% ipython --no-banner

In [1]: import numpy as np

In [2]: import numpy.linalg as la

In [3]: np.set_printoptions(suppress=True, linewidth=100)

In [4]: E = np.loadtxt("data.csv", delimiter=",")

In [5]: print(E)
[[ 0.  1.  5.  2.  5. -1.  1.  0. -5. -3.  0.]
 [ 0.  0.  1. -2.  5.  4.  3.  2. -3.  3.  1.]
 [ 0.  0.  0.  2. -1. -5.  5. -5. -3.  1. -5.]
 [ 0.  0.  0.  0. -4.  5. -3.  2.  0. -3. -1.]
 [ 0.  0.  0.  0.  0. -5.  3.  5.  0. -1. -4.]
 [ 0.  0.  0.  0.  0.  0.  0.  0.  3. -4. -3.]
 [ 0.  0.  0.  0.  0.  0.  0.  5. -2.  3. -5.]
 [ 0.  0.  0.  0.  0.  0.  0.  0.  1. -4.  4.]
 [ 0.  0.  0.  0.  0.  0.  0.  0.  0. -2. -3.]
 [ 0.  0.  0.  0.  0.  0.  0.  0.  0.  0. -1.]
 [ 0.  0.  0.  0.  0.  0.  0.  0.  0.  0.  0.]]

In [6]: left, s, vt = la.svd(E)

In [7]: print(np.argmax(s[:-1] / (s[1:] + 1e-6)) + 1)
9

In [8]: Y = left[:, :9] @ np.diag(s[:9]) @ vt[:9]

In [9]: print(round(float(la.norm(E - Y, 2)), 2), np.round(s[9], 2))
0.0 0.0

In [10]: print(round(float(np.abs(E - Y).max()), 2))
0.0

In [11]: print(la.matrix_rank(E, rtol=0.1))
7

In [12]: data = np.load("w.npy")

In [13]: print(data.round(2))
[[ 0.37  0.27 -0.37  0.16]
 [ 0.27  0.19 -0.27  0.11]
 [-0.37 -0.27  0.37 -0.16]
 [ 0.16  0.11 -0.16  0.07]]

In [14]: print(np.abs(np.diag(la.qr(data)[1])) > 1e-9)
[ True False False False]

In [15]: print(np.unique(data.round(6), axis=0).shape)
(4, 4)

In [16]: print(np.allclose(data[:-1].T @ la.lstsq(data[:-1].T, data[-1])[0], data[-1]))
True

In [17]: print(np.round(data @ la.pinv(data) @ data, 2))
[[ 0.37  0.27 -0.37  0.16]
 [ 0.27  0.19 -0.27  0.11]
 [-0.37 -0.27  0.37 -0.16]
 [ 0.16  0.11 -0.16  0.07]]
